$ python -q
>>> import numpy as np
>>> import numpy.linalg as la
>>> np.set_printoptions(suppress=True, linewidth=120)
>>> def rnd(a):
...     return np.round(a, 2) + 0
... 
>>> feats = np.load("m.npy")
>>> feats
array([[0, 3, 2, 3, 2],
       [3, 0, 1, 3, 3],
       [3, 2, 3, 1, 3],
       [2, 3, 3, 0, 1],
       [0, 0, 3, 2, 3]])
>>> vec = np.array([9, 5, 8, 7, 4])
>>> rhs = feats @ vec
>>> c, lr = np.zeros(5), 1 / la.norm(feats, 2) ** 2
>>> for i in range(3):
...     c -= lr * feats.T @ (feats @ c - rhs)
...     if i % 1 == 0: print(i, round(la.norm(feats @ c - rhs), 2))
... 
0 9.32
1 8.51
2 7.79
>>> rnd(la.cond(feats))
np.float64(23.49)
>>> ang = np.radians(180)
>>> R = np.eye(5)
>>> R[0, 0] = R[4, 4] = np.cos(ang)
>>> R[0, 4], R[4, 0] = -np.sin(ang), np.sin(ang)
>>> rnd(R)
array([[-1.,  0.,  0.,  0.,  0.],
       [ 0.,  1.,  0.,  0.,  0.],
       [ 0.,  0.,  1.,  0.,  0.],
       [ 0.,  0.,  0.,  1.,  0.],
       [ 0.,  0.,  0.,  0., -1.]])
>>> A2 = feats @ R.T
>>> rnd(A2)
array([[ 0.,  3.,  2.,  3., -2.],
       [-3.,  0.,  1.,  3., -3.],
       [-3.,  2.,  3.,  1., -3.],
       [-2.,  3.,  3.,  0., -1.],
       [ 0.,  0.,  3.,  2., -3.]])
>>> np.abs(A2 - feats).max(axis=0)
array([6., 0., 0., 0., 6.])
>>> rnd(la.det(R)), np.trace(R)
(np.float64(1.0), np.float64(1.0))
>>> np.allclose(feats @ feats.T, A2 @ A2.T)
True
>>> np.allclose(la.norm(feats, axis=1), la.norm(A2, axis=1))
True
>>> hat = np.triu(np.array([[2, 0, 3, 3, 3],
...     [3, 2, 0, 3, 1],
...     [0, 0, 0, 2, 3],
...     [0, 0, 1, 3, 1],
...     [1, 0, 2, 0, 3]]), 1) + np.eye(5)
>>> A2 = hat @ feats @ la.inv(hat)
>>> np.trace(A2), np.trace(feats)
(np.float64(6.0), np.int64(6))
>>> rnd(la.det(A2))
np.float64(-118.0)
>>> rnd(np.poly(A2))
array([  1.,  -6., -37., -18.,  97., 118.])
>>> mat = np.array([[-1.0, 1.0, 1.0, 1.0, 1.0],
...     [1.0, -1.0, 1.0, 1.0, 1.0],
...     [1.0, 1.0, -1.0, 1.0, 1.0],
...     [1.0, 1.0, 1.0, -1.0, 1.0],
...     [1.0, 1.0, 1.0, 1.0, -1.0]])
>>> mat
array([[-1.,  1.,  1.,  1.,  1.],
       [ 1., -1.,  1.,  1.,  1.],
       [ 1.,  1., -1.,  1.,  1.],
       [ 1.,  1.,  1., -1.,  1.],
       [ 1.,  1.,  1.,  1., -1.]])
>>> np.allclose(mat, mat.T)
True
>>> rnd(la.matrix_power(mat, 2))
array([[5., 1., 1., 1., 1.],
       [1., 5., 1., 1., 1.],
       [1., 1., 5., 1., 1.],
       [1., 1., 1., 5., 1.],
       [1., 1., 1., 1., 5.]])
>>> (mat + mat.T) / 2
array([[-1.,  1.,  1.,  1.,  1.],
       [ 1., -1.,  1.,  1.,  1.],
       [ 1.,  1., -1.,  1.,  1.],
       [ 1.,  1.,  1., -1.,  1.],
       [ 1.,  1.,  1.,  1., -1.]])
>>> rnd(np.sort(np.abs(la.eigvals(mat))))
array([2., 2., 2., 2., 3.])
>>> np.trace(mat)
np.float64(-5.0)
>>> rnd(la.det(mat))
np.float64(48.0)
>>> rnd(np.abs(la.eigvals(mat)).max())
np.float64(3.0)
>>> rng = np.random.default_rng(70386)
>>> lab = rng.permutation(5)
>>> A2 = mat[:, lab] * rng.choice([-1, 1], 5)
>>> A2
array([[ 1., -1., -1., -1.,  1.],
       [-1., -1., -1., -1., -1.],
       [-1., -1., -1.,  1.,  1.],
       [-1., -1.,  1., -1.,  1.],
       [-1.,  1., -1., -1.,  1.]])
>>> U, _, Vh = la.svd(mat.T @ A2)
>>> rnd(U @ Vh)
array([[-1.,  0.,  0.,  0.,  0.],
       [ 0.,  0.,  0.,  0.,  1.],
       [ 0.,  0.,  0., -1.,  0.],
       [ 0.,  0., -1.,  0.,  0.],
       [ 0., -1.,  0.,  0.,  0.]])
>>> lab = rng.permutation(5)
>>> lab
array([1, 0, 2, 3, 4])
>>> A2 = feats[lab][:, lab]
>>> np.trace(A2)
np.int64(6)
>>> A2
array([[0, 3, 1, 3, 3],
       [3, 0, 2, 3, 2],
       [2, 3, 3, 1, 3],
       [3, 2, 3, 0, 1],
       [0, 0, 3, 2, 3]])
>>> np.allclose(A2, feats)
False
>>> Q, R = la.qr(feats)
>>> Q.shape, R.shape
((5, 5), (5, 5))
>>> rnd(np.abs(np.diag(R)))
array([4.69, 3.93, 3.03, 3.53, 0.6 ])
>>> np.allclose(R.T @ R, feats.T @ feats)
True
>>> F = np.load("mat.npy")
>>> F
array([[1.  , 0.5 , 0.25, 0.12],
       [0.5 , 1.  , 0.5 , 0.25],
       [0.25, 0.5 , 1.  , 0.5 ],
       [0.12, 0.25, 0.5 , 1.  ]])
>>> lab = rng.permutation(4)
>>> lab
array([3, 1, 2, 0])
>>> A2 = F[lab][:, lab]
>>> rnd(la.det(A2)), rnd(la.det(F[lab]))
(np.float64(0.42), np.float64(-0.42))
>>> rnd(np.sort(np.abs(la.eigvals(A2))))
array([0.38, 0.54, 1.  , 2.08])
>>> A2
array([[1.  , 0.25, 0.5 , 0.12],
       [0.25, 1.  , 0.5 , 0.5 ],
       [0.5 , 0.5 , 1.  , 0.25],
       [0.12, 0.5 , 0.25, 1.  ]])
>>> np.diag(A2)
array([1., 1., 1., 1.])
